% python3 -q
>>> import numpy as np
>>> from numpy import linalg as LA
>>> np.set_printoptions(precision=2, suppress=True, linewidth=120, legacy="1.25")
>>> arr = np.load("layer7.npy")
>>> arr
array([[-3, -1, -3,  1, -1, -1,  0,  3,  0,  2, -3, -3],
       [-3, -3, -1, -3,  1, -1, -1,  0,  3,  0,  2, -3],
       [-3, -3, -3, -1, -3,  1, -1, -1,  0,  3,  0,  2],
       [ 2, -3, -3, -3, -1, -3,  1, -1, -1,  0,  3,  0],
       [ 0,  2, -3, -3, -3, -1, -3,  1, -1, -1,  0,  3],
       [ 3,  0,  2, -3, -3, -3, -1, -3,  1, -1, -1,  0],
       [ 0,  3,  0,  2, -3, -3, -3, -1, -3,  1, -1, -1],
       [-1,  0,  3,  0,  2, -3, -3, -3, -1, -3,  1, -1],
       [-1, -1,  0,  3,  0,  2, -3, -3, -3, -1, -3,  1],
       [ 1, -1, -1,  0,  3,  0,  2, -3, -3, -3, -1, -3],
       [-3,  1, -1, -1,  0,  3,  0,  2, -3, -3, -3, -1],
       [-1, -3,  1, -1, -1,  0,  3,  0,  2, -3, -3, -3]])
>>> t3 = np.stack([arr, 3 * arr, arr[::-1]])
>>> t3.shape
(3, 12, 12)
>>> LA.norm(t3, axis=(1, 2))
array([25.22, 75.66, 25.22])
>>> LA.matrix_rank(t3.reshape(3, -1))
2
>>> (t3 @ arr.T).shape
(3, 12, 12)
>>> np.fft.fft(arr[0])
array([ -9. +0.j  , -10.7+2.87j,  -3.5-6.06j,   2. +1.j  ,   4.5-4.33j,  -0.3+1.13j, -11. +0.j  ,  -0.3-1.13j,
         4.5+4.33j,   2. -1.j  ,  -3.5+6.06j, -10.7-2.87j])
>>> np.allclose(arr @ arr.T, arr.T @ arr)
True
>>> other = LA.inv(arr)
>>> np.round(LA.inv(other), 2) + 0
array([[-3., -1., -3.,  1., -1., -1.,  0.,  3.,  0.,  2., -3., -3.],
       [-3., -3., -1., -3.,  1., -1., -1.,  0.,  3.,  0.,  2., -3.],
       [-3., -3., -3., -1., -3.,  1., -1., -1.,  0.,  3.,  0.,  2.],
       [ 2., -3., -3., -3., -1., -3.,  1., -1., -1.,  0.,  3.,  0.],
       [ 0.,  2., -3., -3., -3., -1., -3.,  1., -1., -1.,  0.,  3.],
       [ 3.,  0.,  2., -3., -3., -3., -1., -3.,  1., -1., -1.,  0.],
       [ 0.,  3.,  0.,  2., -3., -3., -3., -1., -3.,  1., -1., -1.],
       [-1.,  0.,  3.,  0.,  2., -3., -3., -3., -1., -3.,  1., -1.],
       [-1., -1.,  0.,  3.,  0.,  2., -3., -3., -3., -1., -3.,  1.],
       [ 1., -1., -1.,  0.,  3.,  0.,  2., -3., -3., -3., -1., -3.],
       [-3.,  1., -1., -1.,  0.,  3.,  0.,  2., -3., -3., -3., -1.],
       [-1., -3.,  1., -1., -1.,  0.,  3.,  0.,  2., -3., -3., -3.]])
>>> (np.abs(other) > 1e-9).astype(int)
array([[1, 1, 1, 1, 1, 1, 1, 1, 1, 1, 1, 1],
       [1, 1, 1, 1, 1, 1, 1, 1, 1, 1, 1, 1],
       [1, 1, 1, 1, 1, 1, 1, 1, 1, 1, 1, 1],
       [1, 1, 1, 1, 1, 1, 1, 1, 1, 1, 1, 1],
       [1, 1, 1, 1, 1, 1, 1, 1, 1, 1, 1, 1],
       [1, 1, 1, 1, 1, 1, 1, 1, 1, 1, 1, 1],
       [1, 1, 1, 1, 1, 1, 1, 1, 1, 1, 1, 1],
       [1, 1, 1, 1, 1, 1, 1, 1, 1, 1, 1, 1],
       [1, 1, 1, 1, 1, 1, 1, 1, 1, 1, 1, 1],
       [1, 1, 1, 1, 1, 1, 1, 1, 1, 1, 1, 1],
       [1, 1, 1, 1, 1, 1, 1, 1, 1, 1, 1, 1],
       [1, 1, 1, 1, 1, 1, 1, 1, 1, 1, 1, 1]])
>>> round(float(LA.cond(arr)), 2)
9.43
>>> u = np.array([-7, 3, -8, -7, 6, 6, -9, 5, -2, 1, 9, 1])
>>> other = arr + np.outer(u, np.eye(12)[1])
>>> other
array([[ -3.,  -8.,  -3.,   1.,  -1.,  -1.,   0.,   3.,   0.,   2.,  -3.,  -3.],
       [ -3.,   0.,  -1.,  -3.,   1.,  -1.,  -1.,   0.,   3.,   0.,   2.,  -3.],
       [ -3., -11.,  -3.,  -1.,  -3.,   1.,  -1.,  -1.,   0.,   3.,   0.,   2.],
       [  2., -10.,  -3.,  -3.,  -1.,  -3.,   1.,  -1.,  -1.,   0.,   3.,   0.],
       [  0.,   8.,  -3.,  -3.,  -3.,  -1.,  -3.,   1.,  -1.,  -1.,   0.,   3.],
       [  3.,   6.,   2.,  -3.,  -3.,  -3.,  -1.,  -3.,   1.,  -1.,  -1.,   0.],
       [  0.,  -6.,   0.,   2.,  -3.,  -3.,  -3.,  -1.,  -3.,   1.,  -1.,  -1.],
       [ -1.,   5.,   3.,   0.,   2.,  -3.,  -3.,  -3.,  -1.,  -3.,   1.,  -1.],
       [ -1.,  -3.,   0.,   3.,   0.,   2.,  -3.,  -3.,  -3.,  -1.,  -3.,   1.],
       [  1.,   0.,  -1.,   0.,   3.,   0.,   2.,  -3.,  -3.,  -3.,  -1.,  -3.],
       [ -3.,  10.,  -1.,  -1.,   0.,   3.,   0.,   2.,  -3.,  -3.,  -3.,  -1.],
       [ -1.,  -2.,   1.,  -1.,  -1.,   0.,   3.,   0.,   2.,  -3.,  -3.,  -3.]])
>>> LA.matrix_rank(LA.inv(other) - LA.inv(arr), tol=1e-8)
1
>>> LA.matrix_rank(other - arr)
1
>>> np.round(LA.det(other) / LA.det(arr), 2), np.round(1 + LA.solve(arr, u)[1], 2)
(1.9, 1.9)
>>> x = np.array([1, 3, 3, 2, 3, 0, 3, 1, 1, 3, 2, 1])
>>> (arr * x).sum(axis=1)
array([-16, -17, -25, -18, -27, -16,  -9,  -7, -21, -10, -22, -19])
>>> arr @ x
array([-16, -17, -25, -18, -27, -16,  -9,  -7, -21, -10, -22, -19])
>>> LA.norm(arr @ x) <= LA.norm(arr, 2) * LA.norm(x) + 1e-9
True
>>> arr @ np.eye(12)[8]
array([ 0.,  3.,  0., -1., -1.,  1., -3., -1., -3., -3., -3.,  2.])
>>> other = np.array([[-2, 3, -3, 0, -3, -2, -3, 3],
...     [-2, -1, 0, 1, 0, -1, -3, 0],
...     [2, -3, -1, -2, -2, 3, 1, -1],
...     [0, -2, 1, -1, 3, -3, 0, -2],
...     [1, 1, 2, -1, -1, 1, -1, -2],
...     [-2, 0, 0, -2, 3, -3, 1, 0],
...     [0, 0, 2, -1, 0, 2, 0, -2],
...     [1, 3, -2, -2, 3, -1, -2, 1],
...     [-3, -3, -1, 2, 2, 1, 2, -3],
...     [2, 0, -2, -1, 0, 2, -1, 1],
...     [-1, -1, 2, -2, 2, -2, -3, 2],
...     [-2, -2, -1, 3, 1, -3, -2, 2]])
>>> M = other.T @ other
>>> M
array([[ 36,   8,   3, -17, -12,  27,   8,  -4],
       [  8,  47,  -9, -10, -11,  -5, -15,  20],
       [  3,  -9,  33,  -6,   7,   2,   6, -17],
       [-17, -10,  -6,  34,  -7,  -4,   3,   1],
       [-12, -11,   7,  -7,  50, -27,   1,  -8],
       [ 27,  -5,   2,  -4, -27,  56,  22, -21],
       [  8, -15,   6,   3,   1,  22,  43, -27],
       [ -4,  20, -17,   1,  -8, -21, -27,  41]])
>>> M - M[0]
array([[  0,   0,   0,   0,   0,   0,   0,   0],
       [-28,  39, -12,   7,   1, -32, -23,  24],
       [-33, -17,  30,  11,  19, -25,  -2, -13],
       [-53, -18,  -9,  51,   5, -31,  -5,   5],
       [-48, -19,   4,  10,  62, -54,  -7,  -4],
       [ -9, -13,  -1,  13, -15,  29,  14, -17],
       [-28, -23,   3,  20,  13,  -5,  35, -23],
       [-40,  12, -20,  18,   4, -48, -35,  45]])
>>> np.abs(M).max()
56
>>> np.zeros(8, 8)
Traceback (most recent call last):
  File "<python-input-32>", line 1, in <module>
    np.zeros(8, 8)
    ~~~~~~~~^^^^^^
TypeError: Cannot interpret '8' as a data type
>>> M.shape
(8, 8)
>>> LA.rank(M)
Traceback (most recent call last):
  File "<python-input-34>", line 1, in <module>
    LA.rank(M)
    ^^^^^^^
AttributeError: module 'numpy.linalg' has no attribute 'rank'
>>> np.diff(M, axis=0)
array([[-28,  39, -12,   7,   1, -32, -23,  24],
       [ -5, -56,  42,   4,  18,   7,  21, -37],
       [-20,  -1, -39,  40, -14,  -6,  -3,  18],
       [  5,  -1,  13, -41,  57, -23,  -2,  -9],
       [ 39,   6,  -5,   3, -77,  83,  21, -13],
       [-19, -10,   4,   7,  28, -34,  21,  -6],
       [-12,  35, -23,  -2,  -9, -43, -70,  68]])
>>> LA.matrix_rank(M)
8
>>> M.sum(axis=1)
array([ 49,  25,  19,  -6,  -7,  50,  41, -15])
>>> M.sum(axis=0)
array([ 49,  25,  19,  -6,  -7,  50,  41, -15])
>>> ev, vecs = LA.eigh(M)
>>> x = np.array([-2, -2, 0, 1, 1, 2, 0, 0])
>>> (np.sign(vecs[:, -1].round(6)) == np.sign(vecs[0, -1].round(6))).astype(int)
array([1, 0, 1, 0, 0, 1, 1, 0])
>>> round(x @ M @ x / (x @ x), 2), round(ev[0], 2), round(ev[-1], 2)
(42.14, 6.3, 113.07)
>>> other = LA.inv(M)
>>> np.round(LA.cond(M), 2)
17.96
>>> (np.abs(other) > 1e-9).astype(int)
array([[1, 1, 1, 1, 1, 1, 1, 1],
       [1, 1, 1, 1, 1, 1, 1, 1],
       [1, 1, 1, 1, 1, 1, 1, 1],
       [1, 1, 1, 1, 1, 1, 1, 1],
       [1, 1, 1, 1, 1, 1, 1, 1],
       [1, 1, 1, 1, 1, 1, 1, 1],
       [1, 1, 1, 1, 1, 1, 1, 1],
       [1, 1, 1, 1, 1, 1, 1, 1]])
>>> LA.inv(other)
array([[ 36.,   8.,   3., -17., -12.,  27.,   8.,  -4.],
       [  8.,  47.,  -9., -10., -11.,  -5., -15.,  20.],
       [  3.,  -9.,  33.,  -6.,   7.,   2.,   6., -17.],
       [-17., -10.,  -6.,  34.,  -7.,  -4.,   3.,   1.],
       [-12., -11.,   7.,  -7.,  50., -27.,   1.,  -8.],
       [ 27.,  -5.,   2.,  -4., -27.,  56.,  22., -21.],
       [  8., -15.,   6.,   3.,   1.,  22.,  43., -27.],
       [ -4.,  20., -17.,   1.,  -8., -21., -27.,  41.]])
>>> Q, Rm = LA.qr(M)
>>> Q @ Rm
array([[ 36.,   8.,   3., -17., -12.,  27.,   8.,  -4.],
       [  8.,  47.,  -9., -10., -11.,  -5., -15.,  20.],
       [  3.,  -9.,  33.,  -6.,   7.,   2.,   6., -17.],
       [-17., -10.,  -6.,  34.,  -7.,  -4.,   3.,   1.],
       [-12., -11.,   7.,  -7.,  50., -27.,   1.,  -8.],
       [ 27.,  -5.,   2.,  -4., -27.,  56.,  22., -21.],
       [  8., -15.,   6.,   3.,   1.,  22.,  43., -27.],
       [ -4.,  20., -17.,   1.,  -8., -21., -27.,  41.]])
>>> Q.shape, Rm.shape
((8, 8), (8, 8))
>>> round(abs(Rm[0, 0]), 2), np.round(LA.norm(M[:, 0]), 2)
(51.1, 51.1)
>>> x = np.array([-1, -2, 1, -2, 2, -1, 2, 0])
>>> y = M @ x
>>> y
array([ -50, -138,   84,  -41,  184,  -73,   88, -104])
>>> np.round(LA.solve(M, 3 * y), 2) + 0
array([-3., -6.,  3., -6.,  6., -3.,  6.,  0.])
>>> np.round(LA.solve(M, y + M[:, 2]), 2) + 0
array([-1., -2.,  2., -2.,  2., -1.,  2.,  0.])
>>> np.round(LA.solve(M, M[:, 7]), 2) + 0
array([0., 0., 0., 0., 0., 0., 0., 1.])
>>> np.round(LA.solve(M.T, M[5]), 2) + 0
array([0., 0., 0., 0., 0., 1., 0., 0.])
>>> data = np.load("test3.npy")
>>> data
array([[ 0,  3,  3, -3,  3, -1,  0, -1,  0],
       [ 0,  0, -2,  1,  2,  2,  3, -1,  1],
       [ 0,  0,  0,  1,  1, -1,  3, -2,  0],
       [ 0,  0,  0,  0,  1,  0, -2,  1, -2],
       [ 0,  0,  0,  0,  0,  2, -1,  2, -1],
       [ 0,  0,  0,  0,  0,  0,  0,  3,  0],
       [ 0,  0,  0,  0,  0,  0,  0, -1,  0],
       [ 0,  0,  0,  0,  0,  0,  0,  0, -2],
       [ 0,  0,  0,  0,  0,  0,  0,  0,  0]])
>>> np.argsort(-LA.norm(data, axis=0).round(6), kind="stable")[:3]
array([6, 7, 4])
>>> C = np.sign(np.array([[1, 1, 2, 1], [0, 2, 1, 2], [1, 2, 0, 1], [2, 0, 0, 0]]))
>>> other = (np.tril(C, -1) + np.eye(4)) @ (np.triu(C, 1) + np.eye(4))
>>> ev = np.array([3, 5, 4, 5])
>>> J = np.rint(other * ev @ LA.inv(other)) + 0
>>> J
array([[ 3.,  3., -1.,  1.],
       [ 0.,  6., -1.,  1.],
       [-2.,  5.,  2.,  3.],
       [-2.,  3., -1.,  6.]])
>>> (J + J.T) / 2
array([[ 3. ,  1.5, -1.5, -0.5],
       [ 1.5,  6. ,  2. ,  2. ],
       [-1.5,  2. ,  2. ,  1. ],
       [-0.5,  2. ,  1. ,  6. ]])
>>> LA.determinant(J)
Traceback (most recent call last):
  File "<python-input-67>", line 1, in <module>
    LA.determinant(J)
    ^^^^^^^^^^^^^^
AttributeError: module 'numpy.linalg' has no attribute 'determinant'
>>> J.inv()
Traceback (most recent call last):
  File "<python-input-68>", line 1, in <module>
    J.inv()
    ^^^^^
AttributeError: 'numpy.ndarray' object has no attribute 'inv'
>>> LA.matrix_power(J, 4)
array([[  81.,  913., -369.,  369.],
       [   0.,  994., -369.,  369.],
       [-544., 1651., -482., 1107.],
       [-544.,  913., -369.,  994.]])
>>> np.allclose(J, J.T)
False
>>> X = np.vander(np.arange(4) - 3, 4, increasing=True)
>>> X
array([[  1,  -3,   9, -27],
       [  1,  -2,   4,  -8],
       [  1,  -1,   1,  -1],
       [  1,   0,   0,   0]])
>>> # row 0 is much longer than the rest
>>> np.unique(data.round(6), axis=0).shape
(9, 9)
>>> np.round(data @ LA.pinv(data) @ data, 2) + 0
array([[ 0.,  3.,  3., -3.,  3., -1.,  0., -1.,  0.],
       [ 0.,  0., -2.,  1.,  2.,  2.,  3., -1.,  1.],
       [ 0.,  0.,  0.,  1.,  1., -1.,  3., -2.,  0.],
       [ 0.,  0.,  0.,  0.,  1.,  0., -2.,  1., -2.],
       [ 0.,  0.,  0.,  0.,  0.,  2., -1.,  2., -1.],
       [ 0.,  0.,  0.,  0.,  0.,  0.,  0.,  3.,  0.],
       [ 0.,  0.,  0.,  0.,  0.,  0.,  0., -1.,  0.],
       [ 0.,  0.,  0.,  0.,  0.,  0.,  0.,  0., -2.],
       [ 0.,  0.,  0.,  0.,  0.,  0.,  0.,  0.,  0.]])
>>> try:
...     LA.inv(data)
... except LA.LinAlgError as e:
...     print(e)
... 
Singular matrix
>>> X.reshape(2, -1)
array([[  1,  -3,   9, -27,   1,  -2,   4,  -8],
       [  1,  -1,   1,  -1,   1,   0,   0,   0]])
>>> t3 = X.reshape(4, 2, -1)
>>> t3.transpose(1, 0, 2)
array([[[  1,  -3],
        [  1,  -2],
        [  1,  -1],
        [  1,   0]],

       [[  9, -27],
        [  4,  -8],
        [  1,  -1],
        [  0,   0]]])
>>> np.swapaxes(t3, 1, 2)[1]
array([[ 1,  4],
       [-2, -8]])
>>> t3.shape
(4, 2, 2)
